$ python3 -q
>>> import numpy as np
>>> np.set_printoptions(precision=3, suppress=True, linewidth=100)
>>> rd = lambda a: np.round(a, 3) + 0
>>> mat = np.array([[5, 2, 1, 5, 5, 2, 5],
...     [2, 1, 4, 5, 3, 1, 2],
...     [1, 4, 2, 0, 1, 1, 1],
...     [2, 3, 5, 2, 2, 1, 0],
...     [5, 1, 3, 4, 5, 4, 0],
...     [0, 4, 1, 0, 0, 2, 4]])
>>> mat[0] = mat[2]
>>> mat
array([[1, 4, 2, 0, 1, 1, 1],
       [2, 1, 4, 5, 3, 1, 2],
       [1, 4, 2, 0, 1, 1, 1],
       [2, 3, 5, 2, 2, 1, 0],
       [5, 1, 3, 4, 5, 4, 0],
       [0, 4, 1, 0, 0, 2, 4]])
>>> # row 2 repeats row 0
>>> rd(np.linalg.norm(mat, 2) / np.linalg.norm(mat))
np.float64(0.852)
>>> np.argsort(-np.linalg.norm(mat, axis=0).round(6), kind="stable")[:3]
array([1, 2, 3])
>>> print(np.linalg.cond(mat) > 100)
True
>>> np.linalg.matrix_rank(mat, rtol=0.1)
np.int64(4)
>>> r = np.linalg.matrix_rank(mat)
>>> r
np.int64(5)
>>> ns = np.linalg.svd(mat)[2][r:].T
>>> [int(np.linalg.matrix_rank(mat[:, :j + 1])) for j in range(7)]
[1, 2, 3, 4, 5, 5, 5]
>>> np.allclose(mat @ ns, 0)
True
>>> print(rd(mat @ ns))
[[0. 0.]
 [0. 0.]
 [0. 0.]
 [0. 0.]
 [0. 0.]
 [0. 0.]]
>>> th = np.radians(30)
>>> Rm = np.eye(7)
>>> Rm[3, 3] = Rm[2, 2] = np.cos(th)
>>> Rm[3, 2], Rm[2, 3] = -np.sin(th), np.sin(th)
>>> print(rd(Rm))
[[ 1.     0.     0.     0.     0.     0.     0.   ]
 [ 0.     1.     0.     0.     0.     0.     0.   ]
 [ 0.     0.     0.866  0.5    0.     0.     0.   ]
 [ 0.     0.    -0.5    0.866  0.     0.     0.   ]
 [ 0.     0.     0.     0.     1.     0.     0.   ]
 [ 0.     0.     0.     0.     0.     1.     0.   ]
 [ 0.     0.     0.     0.     0.     0.     1.   ]]
>>> M2 = mat @ Rm.T
>>> print(np.allclose(mat @ mat.T, M2 @ M2.T))
True
>>> rd(np.linalg.svd(mat, compute_uv=False)), rd(np.linalg.svd(M2, compute_uv=False))
(array([14.351,  7.216,  3.566,  3.536,  0.866,  0.   ]), array([14.351,  7.216,  3.566,  3.536,  0.866,  0.   ]))
>>> M2 = np.array([[3, -1], [-7, 6], [6, -1], [-7, 2], [9, 0], [-6, 5], [-9, 8]])
>>> np.linalg.matrix_rank(np.vstack([mat, M2.T]))
np.int64(7)
>>> np.einsum("ik,kj->ji", mat, M2)
array([[-19,  -9, -19,  13,  19, -70],
       [ 34,  31,  34,  20,  26,  65]])
>>> print(np.vstack([mat, M2.T]).shape)
(8, 7)
>>> print(np.einsum("ij,ij->i", mat, mat))
[24 60 24 47 92 37]
>>> M2.T @ mat.T
array([[-19,  -9, -19,  13,  19, -70],
       [ 34,  31,  34,  20,  26,  65]])
>>> np.linalg.matrix_rank(mat @ M2)
np.int64(2)
>>> mat @ M2
array([[-19,  34],
       [ -9,  31],
       [-19,  34],
       [ 13,  20],
       [ 19,  26],
       [-70,  65]])
>>> np.einsum("ik,kj->ij", mat, M2)
array([[-19,  34],
       [ -9,  31],
       [-19,  34],
       [ 13,  20],
       [ 19,  26],
       [-70,  65]])
>>> A = np.loadtxt("a.csv", delimiter=",")
>>> A
array([[ 0.,  1.,  0.,  1., -1.,  0., -1.,  1.,  2., -2.,  1.,  1.,  1.],
       [-1.,  0., -1.,  3.,  0., -1., -1.,  2.,  0.,  1.,  0.,  0.,  2.],
       [ 0.,  1.,  0., -1.,  1.,  0.,  1., -1., -1.,  2.,  0.,  0., -3.],
       [-1., -3.,  1.,  0.,  0., -1.,  0.,  0.,  2.,  3., -1.,  2.,  1.],
       [ 1.,  0., -1.,  0.,  0.,  0., -1.,  0., -1.,  0.,  2., -1., -2.],
       [ 0.,  1.,  0.,  1.,  0.,  0.,  1.,  1.,  2.,  1.,  3.,  1., -2.],
       [ 1.,  1., -1.,  0.,  1., -1.,  0.,  1.,  0.,  0.,  0., -2.,  3.],
       [-1., -2.,  1.,  0.,  0., -1., -1.,  0.,  2.,  0.,  1., -1., -2.],
       [-2.,  0.,  1., -2.,  1., -2.,  0., -2.,  0.,  0., -1.,  0.,  1.],
       [ 2., -1., -2., -3.,  0., -1.,  0.,  0.,  0.,  0.,  1.,  1., -1.],
       [-1.,  0.,  0.,  1., -2., -3.,  0., -1.,  1., -1.,  0., -1., -1.],
       [-1.,  0.,  0., -2.,  1., -1.,  2.,  1.,  0., -1.,  1.,  0.,  2.],
       [-1., -2.,  3., -1.,  2.,  2., -3.,  2., -1.,  1.,  1., -2.,  0.]])
>>> # skew-symmetric
>>> np.linalg.cond(A) > 100
np.True_
>>> [round(float(x), 3) for x in np.linalg.svd(A, compute_uv=False)[:3]]
[7.302, 7.302, 6.534]
>>> np.argsort(-np.linalg.norm(A, axis=0).round(6), kind="stable")[:3]
array([12,  3,  5])
>>> np.linalg.lstsq(A[:-1].T, A[-1])[2]
np.int32(12)
>>> np.allclose(A[:-1].T @ np.linalg.lstsq(A[:-1].T, A[-1])[0], A[-1])
True
>>> np.abs(np.diag(np.linalg.qr(A)[1])) > 1e-9
array([ True,  True,  True,  True,  True,  True,  True,  True,  True,  True,  True,  True, False])
>>> M2 = A / np.sqrt((A ** 2).mean(axis=1, keepdims=True))
>>> rd(np.linalg.norm(M2, axis=1))
array([3.606, 3.606, 3.606, 3.606, 3.606, 3.606, 3.606, 3.606, 3.606, 3.606, 3.606, 3.606, 3.606])
>>> np.linalg.matrix_rank(M2) == np.linalg.matrix_rank(A)
np.True_
>>> u = np.array([0, 1])
>>> np.correlate(A[10], A[2], "full")
array([ 3.,  0.,  0., -5.,  7., 10.,  1., -2., -9., 10., -1.,  3., -2., -2.,  4., -5.,  1., -2.,
       -1.,  0., -1.,  1., -1., -1.,  0.])
>>> np.convolve(A[10], u)
array([ 0., -1.,  0.,  0.,  1., -2., -3.,  0., -1.,  1., -1.,  0., -1., -1.])
>>> rng = np.random.default_rng(31)
>>> lab = rng.integers(0, 2, 11)
>>> m1 = np.triu((lab[:, None] == lab) & (rng.random((11, 11)) < 0.8), 1).astype(int)
>>> m1 += m1.T
>>> m1
array([[0, 1, 0, 0, 1, 0, 0, 0, 0, 1, 1],
       [1, 0, 0, 0, 1, 1, 0, 0, 0, 1, 1],
       [0, 0, 0, 1, 0, 0, 1, 1, 1, 0, 0],
       [0, 0, 1, 0, 0, 0, 1, 0, 1, 0, 0],
       [1, 1, 0, 0, 0, 1, 0, 0, 0, 0, 1],
       [0, 1, 0, 0, 1, 0, 0, 0, 0, 0, 1],
       [0, 0, 1, 1, 0, 0, 0, 1, 1, 0, 0],
       [0, 0, 1, 0, 0, 0, 1, 0, 1, 0, 0],
       [0, 0, 1, 1, 0, 0, 1, 1, 0, 0, 0],
       [1, 1, 0, 0, 0, 0, 0, 0, 0, 0, 0],
       [1, 1, 0, 0, 1, 1, 0, 0, 0, 0, 0]])
>>> # rows 3 and 7 are equal
>>> left, sigma, vt = np.linalg.svd(m1)
>>> rd(sigma)
array([3.859, 3.646, 1.783, 1.646, 1.476, 1.   , 1.   , 1.   , 0.779, 0.379, 0.   ])
>>> M2 = left[:, :10] @ np.diag(sigma[:10]) @ vt[:10]
>>> rd(np.linalg.norm(m1 - M2) / np.linalg.norm(m1))
np.float64(0.0)
>>> np.trace(m1 @ m1 @ m1) // 6
np.int64(15)
>>> m1 @ m1
array([[4, 3, 0, 0, 2, 3, 0, 0, 0, 1, 2],
       [3, 5, 0, 0, 3, 2, 0, 0, 0, 1, 3],
       [0, 0, 4, 2, 0, 0, 3, 2, 3, 0, 0],
       [0, 0, 2, 3, 0, 0, 2, 3, 2, 0, 0],
       [2, 3, 0, 0, 4, 2, 0, 0, 0, 2, 3],
       [3, 2, 0, 0, 2, 3, 0, 0, 0, 1, 2],
       [0, 0, 3, 2, 0, 0, 4, 2, 3, 0, 0],
       [0, 0, 2, 3, 0, 0, 2, 3, 2, 0, 0],
       [0, 0, 3, 2, 0, 0, 3, 2, 4, 0, 0],
       [1, 1, 0, 0, 2, 1, 0, 0, 0, 2, 2],
       [2, 3, 0, 0, 3, 2, 0, 0, 0, 2, 4]])
>>> np.argwhere(np.triu(m1))
array([[ 0,  1],
       [ 0,  4],
       [ 0,  9],
       [ 0, 10],
       [ 1,  4],
       [ 1,  5],
       [ 1,  9],
       [ 1, 10],
       [ 2,  3],
       [ 2,  6],
       [ 2,  7],
       [ 2,  8],
       [ 3,  6],
       [ 3,  8],
       [ 4,  5],
       [ 4, 10],
       [ 5, 10],
       [ 6,  7],
       [ 6,  8],
       [ 7,  8]])
>>> L = np.diag(m1.sum(axis=1)) - m1
>>> rd(np.linalg.eigvalsh(L))
array([0.   , 0.   , 1.83 , 3.   , 3.689, 5.   , 5.   , 5.   , 5.   , 5.481, 6.   ])
>>> L @ np.ones(11)
array([0., 0., 0., 0., 0., 0., 0., 0., 0., 0., 0.])
>>> r = np.linalg.matrix_rank(m1)
>>> print(r)
10
>>> ns = np.linalg.svd(m1)[2][r:].T
>>> rd(ns[:, 0] / ns[np.abs(ns[:, 0]).round(6).argmax(), 0])
array([ 0.,  0.,  0.,  1.,  0.,  0.,  0., -1.,  0.,  0.,  0.])
>>> print(np.allclose(m1 @ ns, 0))
True
>>> rd(ns @ ns.T)
array([[ 0. ,  0. ,  0. ,  0. ,  0. ,  0. ,  0. ,  0. ,  0. ,  0. ,  0. ],
       [ 0. ,  0. ,  0. ,  0. ,  0. ,  0. ,  0. ,  0. ,  0. ,  0. ,  0. ],
       [ 0. ,  0. ,  0. ,  0. ,  0. ,  0. ,  0. ,  0. ,  0. ,  0. ,  0. ],
       [ 0. ,  0. ,  0. ,  0.5,  0. ,  0. ,  0. , -0.5,  0. ,  0. ,  0. ],
       [ 0. ,  0. ,  0. ,  0. ,  0. ,  0. ,  0. ,  0. ,  0. ,  0. ,  0. ],
       [ 0. ,  0. ,  0. ,  0. ,  0. ,  0. ,  0. ,  0. ,  0. ,  0. ,  0. ],
       [ 0. ,  0. ,  0. ,  0. ,  0. ,  0. ,  0. ,  0. ,  0. ,  0. ,  0. ],
       [ 0. ,  0. ,  0. , -0.5,  0. ,  0. ,  0. ,  0.5,  0. ,  0. ,  0. ],
       [ 0. ,  0. ,  0. ,  0. ,  0. ,  0. ,  0. ,  0. ,  0. ,  0. ,  0. ],
       [ 0. ,  0. ,  0. ,  0. ,  0. ,  0. ,  0. ,  0. ,  0. ,  0. ,  0. ],
       [ 0. ,  0. ,  0. ,  0. ,  0. ,  0. ,  0. ,  0. ,  0. ,  0. ,  0. ]])
>>> ns.shape
(11, 1)
>>> [int(np.linalg.matrix_rank(np.delete(m1, i, axis=0))) for i in range(11)]
[9, 9, 9, 10, 9, 9, 9, 10, 9, 9, 9]
>>> np.all(np.linalg.eigvalsh(m1) > 0)
np.False_
>>> print(np.argsort(-np.linalg.norm(m1, axis=0).round(6), kind="stable")[:3])
[1 0 2]
>>> [round(float(x), 3) for x in np.linalg.svd(m1, compute_uv=False)[:3]]
[3.859, 3.646, 1.783]
>>> print(rd(np.linalg.norm(m1, 2) / np.linalg.norm(m1)))
0.61
>>> np.linalg.matrix_rank(m1, rtol=0.1)
np.int64(9)
>>> J = np.load("case6.npy")
>>> J
array([[ 2.801,  2.199,  4.199,  5.597, -0.398,  2.602,  3.   ,  3.801,  1.801],
       [ 2.549,  2.451,  4.451,  6.353, -0.902,  2.098,  3.   ,  3.549,  1.549],
       [ 3.452,  1.548,  3.548,  3.644,  0.904,  3.904,  3.   ,  4.452,  2.452],
       [ 2.335,  2.665,  4.665,  6.996, -1.331,  1.669,  3.   ,  3.335,  1.335],
       [ 2.48 ,  2.52 ,  4.52 ,  6.559, -1.04 ,  1.96 ,  3.   ,  3.48 ,  1.48 ],
       [ 2.464,  2.536,  4.536,  6.608, -1.072,  1.928,  3.   ,  3.464,  1.464],
       [ 3.685,  1.315,  3.315,  2.944,  1.37 ,  4.37 ,  3.   ,  4.685,  2.685],
       [ 3.507,  1.493,  3.493,  3.479,  1.014,  4.014,  3.   ,  4.507,  2.507],
       [ 3.06 ,  1.94 ,  3.94 ,  4.821,  0.12 ,  3.12 ,  3.   ,  4.06 ,  2.06 ],
       [ 2.754,  2.246,  4.246,  5.738, -0.492,  2.508,  3.   ,  3.754,  1.754],
       [ 3.534,  1.466,  3.466,  3.398,  1.068,  4.068,  3.   ,  4.534,  2.534],
       [ 4.66 ,  0.34 ,  2.34 ,  0.021,  3.32 ,  6.32 ,  3.   ,  5.66 ,  3.66 ],
       [ 2.562,  2.438,  4.438,  6.314, -0.876,  2.124,  3.   ,  3.562,  1.562],
       [ 1.952,  3.048,  5.048,  8.144, -2.096,  0.904,  3.   ,  2.952,  0.952],
       [ 4.251,  0.749,  2.749,  1.247,  2.502,  5.502,  3.   ,  5.251,  3.251],
       [ 1.067,  3.933,  5.933, 10.799, -3.866, -0.866,  3.   ,  2.067,  0.067],
       [ 2.816,  2.184,  4.184,  5.553, -0.369,  2.631,  3.   ,  3.816,  1.816],
       [ 2.804,  2.196,  4.196,  5.587, -0.392,  2.608,  3.   ,  3.804,  1.804],
       [ 2.253,  2.747,  4.747,  7.241, -1.494,  1.506,  3.   ,  3.253,  1.253],
       [ 3.702,  1.298,  3.298,  2.894,  1.404,  4.404,  3.   ,  4.702,  2.702],
       [ 2.255,  2.745,  4.745,  7.234, -1.489,  1.511,  3.   ,  3.255,  1.255],
       [ 1.088,  3.912,  5.912, 10.736, -3.824, -0.824,  3.   ,  2.088,  0.088],
       [ 2.04 ,  2.96 ,  4.96 ,  7.881, -1.921,  1.079,  3.   ,  3.04 ,  1.04 ],
       [ 4.685,  0.315,  2.315, -0.054,  3.369,  6.369,  3.   ,  5.685,  3.685],
       [ 1.545,  3.455,  5.455,  9.365, -2.91 ,  0.09 ,  3.   ,  2.545,  0.545],
       [ 4.774,  0.226,  2.226, -0.321,  3.547,  6.547,  3.   ,  5.774,  3.774],
       [ 3.372,  1.628,  3.628,  3.883,  0.745,  3.745,  3.   ,  4.372,  2.372],
       [ 2.722,  2.278,  4.278,  5.835, -0.556,  2.444,  3.   ,  3.722,  1.722],
       [ 0.761,  4.239,  6.239, 11.718, -4.479, -1.479,  3.   ,  1.761, -0.239],
       [-0.007,  5.007,  7.007, 14.022, -6.015, -3.015,  3.   ,  0.993, -1.007],
       [ 3.982,  1.018,  3.018,  2.054,  1.964,  4.964,  3.   ,  4.982,  2.982],
       [ 2.074,  2.926,  4.926,  7.778, -1.852,  1.148,  3.   ,  3.074,  1.074],
       [ 2.79 ,  2.21 ,  4.21 ,  5.63 , -0.42 ,  2.58 ,  3.   ,  3.79 ,  1.79 ],
       [ 1.32 ,  3.68 ,  5.68 , 10.041, -3.361, -0.361,  3.   ,  2.32 ,  0.32 ],
       [ 3.065,  1.935,  3.935,  4.804,  0.13 ,  3.13 ,  3.   ,  4.065,  2.065],
       [ 2.64 ,  2.36 ,  4.36 ,  6.08 , -0.72 ,  2.28 ,  3.   ,  3.64 ,  1.64 ],
       [ 1.962,  3.038,  5.038,  8.114, -2.076,  0.924,  3.   ,  2.962,  0.962]])
>>> # rows and columns are dependent
>>> r = np.linalg.matrix_rank(J)
>>> r
np.int64(4)
>>> ns = np.linalg.svd(J)[2][r:].T
>>> np.linalg.matrix_rank(J.T @ J), np.linalg.matrix_rank(J @ J.T)
(np.int64(4), np.int64(4))
>>> ns.shape
(9, 5)
>>> np.allclose(J @ ns, 0)
True
>>> data = np.loadtxt("layer0.csv", delimiter=",")
>>> data
array([[ 1.4,  0.3, -0.2,  0.8],
       [-1.8,  0. ,  0.6,  1.5],
       [-2.1,  0.5, -1.1, -0.4],
       [-1.3,  0. ,  1.3,  1.1],
       [ 0. ,  0.1, -0.6, -1. ],
       [ 1. , -1.4, -0.5, -0.7],
       [-0.4,  0.8, -0.2, -0.5],
       [ 1. ,  0.6,  0.3, -0.3],
       [ 0.4,  0.3,  1. ,  0.8],
       [-1.8, -0.4, -0.4,  1.4],
       [ 1.4, -1.3,  0.9, -0.2],
       [ 1.5, -0.4,  0.7,  1.2]])
>>> M2 = np.array([[2, -1, -2], [2, 0, -2], [-1, -1, 1], [-2, 1, 2]])
>>> rd(np.einsum("ij->j", data))
array([-0.7, -0.9,  1.8,  3.7])
>>> np.vstack([data, M2.T]).shape
(15, 4)
>>> rd(M2.T @ data.T)
array([[ 2. , -7.2, -1.3, -6.1,  2.8,  1.1,  2. ,  3.5, -1.2, -6.8, -0.3, -0.9],
       [-0.4,  2.7,  2.8,  1.1, -0.4, -1.2,  0.1, -1.6, -0.6,  3.6, -2.5, -1. ],
       [-2. ,  7.2,  1.3,  6.1, -2.8, -1.1, -2. , -3.5,  1.2,  6.8,  0.3,  0.9]])
>>> np.linalg.matrix_rank(data @ M2)
np.int64(2)
>>> rd(np.einsum("ik,kj->ji", data, M2))
array([[ 2. , -7.2, -1.3, -6.1,  2.8,  1.1,  2. ,  3.5, -1.2, -6.8, -0.3, -0.9],
       [-0.4,  2.7,  2.8,  1.1, -0.4, -1.2,  0.1, -1.6, -0.6,  3.6, -2.5, -1. ],
       [-2. ,  7.2,  1.3,  6.1, -2.8, -1.1, -2. , -3.5,  1.2,  6.8,  0.3,  0.9]])
>>> rd(np.einsum("ij,ij->i", data, data))
array([2.73, 5.85, 6.03, 4.59, 1.37, 3.7 , 1.09, 1.54, 1.89, 5.52, 4.5 , 4.34])
>>> Xc = (data - data.mean(axis=0)) / data.std(axis=0)
>>> rd(Xc.std(axis=0))
array([1., 1., 1., 1.])
>>> beta = np.linalg.lstsq(np.delete(Xc, 1, axis=1), Xc[:, 1])[0]
>>> rd(1 - np.var(Xc[:, 1] - np.delete(Xc, 1, axis=1) @ beta))
np.float64(0.108)
>>> np.abs(beta).argmax()
np.int64(0)
